$ python -q
>>> import numpy as np
>>> np.set_printoptions(suppress=True, linewidth=140)
>>> def tidy(a):
...     return np.round(a, 1) + 0
... 
>>> F = np.load("sample16.npy")
>>> print(F)
[[ -0.6  -3.5 -14.7  -1.   -6.6  11.4   8.1  50.2  28.7]
 [  1.8  -5.1 -13.6  -2.8  -6.1  11.5   7.2  49.8  29.1]
 [  9.1  19.2 -32.4   4.7  16.5  -3.6 -40.6  -5.  -33.4]
 [ 10.4  19.7 -30.6   4.4  16.9  -1.7 -40.6  -5.1 -32.1]
 [ -0.1  -3.7 -12.9  -3.   -7.   11.6   5.5  49.6  28.1]
 [  9.8  19.7 -30.9   3.3  15.2  -2.5 -39.9  -5.  -32.4]
 [  8.8  21.7 -32.3   3.6  17.9  -1.2 -38.4  -5.5 -31.2]
 [  0.5  -2.4 -14.1  -1.8  -6.1  12.8   8.1  48.9  29.2]
 [  1.7  -3.3 -15.   -4.5  -6.8  11.4   8.7  49.4  28.3]
 [ -1.3  -2.7 -13.7  -1.3  -6.3  11.3   6.4  48.2  28.3]
 [  0.4  -5.5 -14.6  -2.5  -5.8  11.7   8.4  50.9  26.2]
 [  1.2  -5.1 -15.2  -2.7  -5.   14.9   7.3  51.3  26.3]]
>>> P = F @ np.linalg.solve(F.T @ F, F.T)
>>> print(tidy(P))
[[ 0.5  0.   0.2  0.  -0.1  0.  -0.1  0.3  0.   0.2  0.2 -0.1]
 [ 0.   0.8  0.1  0.2  0.  -0.2 -0.1  0.   0.2  0.  -0.1  0. ]
 [ 0.2  0.1  0.7  0.  -0.1  0.2  0.1 -0.2 -0.1  0.1  0.   0. ]
 [ 0.   0.2  0.   0.7  0.1  0.2  0.1  0.2 -0.2 -0.2  0.1 -0.1]
 [-0.1  0.  -0.1  0.1  0.8  0.1  0.  -0.1  0.   0.3  0.1  0. ]
 [ 0.  -0.2  0.2  0.2  0.1  0.7 -0.1  0.   0.2 -0.1 -0.1  0. ]
 [-0.1 -0.1  0.1  0.1  0.  -0.1  0.9  0.   0.1  0.1  0.   0. ]
 [ 0.3  0.  -0.2  0.2 -0.1  0.   0.   0.6  0.1  0.1 -0.1  0.1]
 [ 0.   0.2 -0.1 -0.2  0.   0.2  0.1  0.1  0.8 -0.1  0.1  0. ]
 [ 0.2  0.   0.1 -0.2  0.3 -0.1  0.1  0.1 -0.1  0.5 -0.1  0. ]
 [ 0.2 -0.1  0.   0.1  0.1 -0.1  0.  -0.1  0.1 -0.1  0.9  0. ]
 [-0.1  0.   0.  -0.1  0.   0.   0.   0.1  0.   0.   0.   1. ]]
>>> print(tidy(np.diag(P)))
[0.5 0.8 0.7 0.7 0.8 0.7 0.9 0.6 0.8 0.5 0.9 1. ]
>>> B = np.array([[0, -1, 2, -2, -2, 0, 0, 3, -3],
...     [-3, 1, -1, 1, -1, 1, -2, -2, -3],
...     [3, -3, 3, 0, -3, -2, 2, 0, 3],
...     [-1, 3, 1, -2, 2, -1, -3, -1, 2],
...     [0, -1, 2, -3, 1, 2, -2, 2, -1],
...     [-2, -3, 3, -3, 3, 0, -1, 1, -1],
...     [2, 2, 2, -2, 1, 2, -1, -3, -3],
...     [-1, -3, 3, 2, 0, -3, -1, 0, -2],
...     [0, -2, 3, -3, 3, -1, 3, 2, -1]])
>>> E = B - B.T
>>> print(E)
[[ 0  2 -1 -1 -2  2 -2  4 -3]
 [-2  0  2 -2  0  4 -4  1 -1]
 [ 1 -2  0 -1 -5 -5  0 -3  0]
 [ 1  2  1  0  5  2 -1 -3  5]
 [ 2  0  5 -5  0 -1 -3  2 -4]
 [-2 -4  5 -2  1  0 -3  4  0]
 [ 2  4  0  1  3  3  0 -2 -6]
 [-4 -1  3  3 -2 -4  2  0 -4]
 [ 3  1  0 -5  4  0  6  4  0]]
>>> # rows and columns are dependent
>>> U, sig, Vh = np.linalg.svd(E)
>>> evecs = Vh[:(sig > 1e-8).sum()]
>>> rng = np.random.default_rng(23)
>>> x = E[6] + -3 * E[3] + rng.integers(2) * np.eye(9)[3]
>>> print(x)
[ -1.  -2.  -3.   1. -12.  -3.   3.   7. -21.]
>>> print(tidy(evecs.T @ evecs))
[[ 0.8  0.  -0.2 -0.1  0.2 -0.2 -0.1  0.  -0.1]
 [ 0.   1.   0.   0.   0.   0.   0.   0.   0. ]
 [-0.2  0.   0.7 -0.2  0.2 -0.2 -0.2  0.  -0.1]
 [-0.1  0.  -0.2  0.9  0.1 -0.1 -0.1  0.   0. ]
 [ 0.2  0.   0.2  0.1  0.8  0.2  0.1  0.   0.1]
 [-0.2  0.  -0.2 -0.1  0.2  0.8 -0.1  0.  -0.1]
 [-0.1  0.  -0.2 -0.1  0.1 -0.1  0.9  0.  -0.1]
 [ 0.   0.   0.   0.   0.   0.   0.   1.   0. ]
 [-0.1  0.  -0.1  0.   0.1 -0.1 -0.1  0.   1. ]]
>>> print(tidy(np.diag(evecs.T @ evecs)))
[0.8 1.  0.7 0.9 0.8 0.8 0.9 1.  1. ]
>>> print(np.allclose(evecs.T @ evecs @ x, x))
True
>>> feats = np.array([[-3, 3, 1, 1, 9, -3, -6, -3, 8, 9, 0],
...     [8, 3, 6, 0, 6, 6, 4, -6, 8, -3, 7],
...     [-7, 3, -6, 1, 8, -3, 2, 5, 1, 4, 8],
...     [-7, 8, -8, -7, -6, 9, -9, 4, 2, -9, 3],
...     [-7, 2, 6, -2, -7, -3, 4, -9, 6, 9, 1]])
>>> x = np.array([0, 0, 0, 0, 1, 0, 0, 1, 1, 1, 1])
>>> print(np.einsum("ij,j->i", feats, x))
[23 12 26 -6  0]
>>> B = np.array([[1, 6],
...     [4, 8],
...     [-2, -4],
...     [-5, -4],
...     [-4, 8],
...     [7, 8],
...     [-7, -8],
...     [7, -7],
...     [0, -1],
...     [8, 0],
...     [8, -4]])
>>> print(np.einsum("ik,kj->ji", feats, B))
[[  38  -12   76  206   -5]
 [ 107  118  -42  136 -101]]
>>> print(B.T @ feats.T)
[[  38  -12   76  206   -5]
 [ 107  118  -42  136 -101]]
>>> print(np.einsum("ij,ij->i", feats, feats))
[300 355 278 534 366]
>>> print(np.einsum("ij->j", feats))
[-16  19  -1  -7  10   6  -5  -9  25  10  19]
>>> x = np.array([5, 6, 6, 5, 4, 4, 0, 9, 0, 2, 2])
>>> h = np.maximum(feats @ x, 0)
>>> print(feats * (h > 1e-9)[:, None])
[[-3  3  1  1  9 -3 -6 -3  8  9  0]
 [ 8  3  6  0  6  6  4 -6  8 -3  7]
 [-7  3 -6  1  8 -3  2  5  1  4  8]
 [ 0  0  0  0  0  0  0  0  0  0  0]
 [ 0  0  0  0  0  0  0  0  0  0  0]]
>>> print(np.maximum(feats @ x, 0) - np.maximum(-feats @ x, 0))
[ 29  96  41 -34 -98]
>>> Z = np.array([[9, 4, 0, 4, 3],
...     [3, 4, 8, 8, 6],
...     [8, 7, 1, 1, 0],
...     [2, 9, 8, 2, 5],
...     [9, 5, 1, 7, 8]])
>>> J = (rng.random((37, 5)) < 0.25) @ Z
>>> print(J)
[[11 11  9  9  6]
 [12  8  8 12  9]
 [ 3  4  8  8  6]
 [ 9  5  1  7  8]
 [ 9  5  1  7  8]
 [ 0  0  0  0  0]
 [ 9  5  1  7  8]
 [ 9  4  0  4  3]
 [ 9  4  0  4  3]
 [ 8  7  1  1  0]
 [ 9  5  1  7  8]
 [ 8  7  1  1  0]
 [ 9  5  1  7  8]
 [11 13  8  6  8]
 [ 0  0  0  0  0]
 [ 9  4  0  4  3]
 [ 0  0  0  0  0]
 [26 16  2 12 11]
 [11 13  8  6  8]
 [ 9  4  0  4  3]
 [11 11  9  9  6]
 [ 8  7  1  1  0]
 [ 9  5  1  7  8]
 [ 3  4  8  8  6]
 [ 2  9  8  2  5]
 [ 2  9  8  2  5]
 [26 16  2 12 11]
 [17 11  1  5  3]
 [ 9  4  0  4  3]
 [20 16 10 16 14]
 [ 2  9  8  2  5]
 [11 14  9  9 13]
 [ 3  4  8  8  6]
 [ 8  7  1  1  0]
 [ 8  7  1  1  0]
 [ 0  0  0  0  0]
 [12  9  9 15 14]]
>>> B = np.array([[1, -2], [-2, -5], [-2, 3], [4, 2], [3, -4]])
>>> print(np.einsum("ik,kj->ij", J, B))
[[  25  -56]
 [  55  -52]
 [  29  -10]
 [  49  -58]
 [  49  -58]
 [   0    0]
 [  49  -58]
 [  26  -42]
 [  26  -42]
 [  -4  -46]
 [  49  -58]
 [  -4  -46]
 [  49  -58]
 [  17  -83]
 [   0    0]
 [  26  -42]
 [   0    0]
 [  71 -146]
 [  17  -83]
 [  26  -42]
 [  25  -56]
 [  -4  -46]
 [  49  -58]
 [  29  -10]
 [  -9  -41]
 [  -9  -41]
 [  71 -146]
 [  22  -88]
 [  26  -42]
 [  74 -114]
 [  -9  -41]
 [  40  -99]
 [  29  -10]
 [  -4  -46]
 [  -4  -46]
 [   0    0]
 [  78  -68]]
>>> print(B.T @ J.T)
[[  25   55   29   49   49    0   49   26   26   -4   49   -4   49   17    0   26    0   71   17   26   25   -4   49   29   -9   -9   71
    22   26   74   -9   40   29   -4   -4    0   78]
 [ -56  -52  -10  -58  -58    0  -58  -42  -42  -46  -58  -46  -58  -83    0  -42    0 -146  -83  -42  -56  -46  -58  -10  -41  -41 -146
   -88  -42 -114  -41  -99  -10  -46  -46    0  -68]]
>>> print(np.einsum("ik,kj->ji", J, B))
[[  25   55   29   49   49    0   49   26   26   -4   49   -4   49   17    0   26    0   71   17   26   25   -4   49   29   -9   -9   71
    22   26   74   -9   40   29   -4   -4    0   78]
 [ -56  -52  -10  -58  -58    0  -58  -42  -42  -46  -58  -46  -58  -83    0  -42    0 -146  -83  -42  -56  -46  -58  -10  -41  -41 -146
   -88  -42 -114  -41  -99  -10  -46  -46    0  -68]]
>>> print(np.einsum("ij->j", J))
[322 262 134 208 199]
>>> print(np.vstack([J, B.T]).shape)
(39, 5)
>>> print(np.einsum("ij,ij->i", J, J))
[ 440  497  189  220  220    0  220  122  122  115  220  115  220  454    0  122    0 1201  454  122  440  115  220  189  178  178 1201
  445  122 1208  178  648  189  115  115    0  727]
>>> print(J @ B)
[[  25  -56]
 [  55  -52]
 [  29  -10]
 [  49  -58]
 [  49  -58]
 [   0    0]
 [  49  -58]
 [  26  -42]
 [  26  -42]
 [  -4  -46]
 [  49  -58]
 [  -4  -46]
 [  49  -58]
 [  17  -83]
 [   0    0]
 [  26  -42]
 [   0    0]
 [  71 -146]
 [  17  -83]
 [  26  -42]
 [  25  -56]
 [  -4  -46]
 [  49  -58]
 [  29  -10]
 [  -9  -41]
 [  -9  -41]
 [  71 -146]
 [  22  -88]
 [  26  -42]
 [  74 -114]
 [  -9  -41]
 [  40  -99]
 [  29  -10]
 [  -4  -46]
 [  -4  -46]
 [   0    0]
 [  78  -68]]
>>> print(np.linalg.matrix_rank(J @ B))
2
>>> print(np.linalg.matrix_rank(np.vstack([J, B.T])))
5
>>> cen = J - J.mean(axis=0)
>>> U, sig, Vh = np.linalg.svd(cen, full_matrices=False)
>>> print(tidy(Vh[0] * np.sign(Vh[0, np.abs(Vh[0]).argmax()])))
[0.6 0.4 0.2 0.4 0.4]
>>> print(np.searchsorted(np.cumsum(sig ** 2) / (sig ** 2).sum(), 0.9) + 1)
3
>>> print((np.sign(U[:, 0]) == np.sign(U[0, 0])).astype(int))
[1 1 0 1 1 0 1 0 0 0 1 0 1 1 0 0 0 1 1 0 1 0 1 0 0 0 1 1 0 1 0 1 0 0 0 0 1]
>>> print(tidy((sig ** 2).sum() ** 2 / (sig ** 4).sum()))
1.9
>>> print(np.abs(U[:, 0]).argmax())
29
>>> lab = J[:, 3] > np.median(J[:, 3])
>>> u = J[lab].mean(axis=0) - J[~lab].mean(axis=0)
>>> print(((J - J.mean(axis=0)) @ u > 0).astype(int))
[1 1 0 1 1 0 1 0 0 0 1 0 1 1 0 0 0 1 1 0 1 0 1 0 0 0 1 1 0 1 0 1 0 0 0 0 1]
>>> print(tidy((((J - J.mean(axis=0)) @ u > 0) == lab).mean()))
0.8
>>> x = np.array([-1, 0, 0, -1, -2])
>>> rhs = J @ x
>>> print(tidy(np.linalg.solve(J.T @ J, J.T @ rhs)))
[-1.  0.  0. -1. -2.]
>>> print(tidy(np.linalg.pinv(J) @ J))
[[1. 0. 0. 0. 0.]
 [0. 1. 0. 0. 0.]
 [0. 0. 1. 0. 0.]
 [0. 0. 0. 1. 0.]
 [0. 0. 0. 0. 1.]]
>>> print(tidy(np.linalg.lstsq(J, rhs)[0]))
[-1.  0.  0. -1. -2.]
>>> print(rhs)
[-32 -42 -23 -32 -32   0 -32 -19 -19  -9 -32  -9 -32 -33   0 -19   0 -60 -33 -19 -32  -9 -32 -23 -14 -14 -60 -28 -19 -64 -14 -46 -23  -9
  -9   0 -55]
>>> rhs = rhs + 0.1 * rng.normal(size=37)
>>> print(tidy(rhs))
[-31.9 -41.9 -22.9 -32.1 -32.1   0.1 -31.9 -19.  -19.   -9.  -32.1  -9.  -31.9 -33.    0.1 -19.3   0.  -59.8 -32.9 -18.9 -32.   -9.1 -32.1
 -22.8 -14.2 -14.1 -60.2 -28.1 -19.  -63.9 -14.1 -45.8 -22.9  -9.   -9.1  -0.1 -55. ]
>>> beta, *_ = np.linalg.lstsq(J, rhs)
>>> print([round(float(np.linalg.norm(np.linalg.solve(J.T @ J + lam * np.eye(5), J.T @ rhs))), 2) for lam in (0, 1, 10, 100)])
[2.45, 2.43, 2.37, 2.14]
>>> print(beta.round())
[-1. -0.  0. -1. -2.]
>>> print(tidy(J.T @ (rhs - J @ beta)))
[0. 0. 0. 0. 0.]
>>> print(tidy(np.linalg.norm(rhs - J @ beta)))
0.6
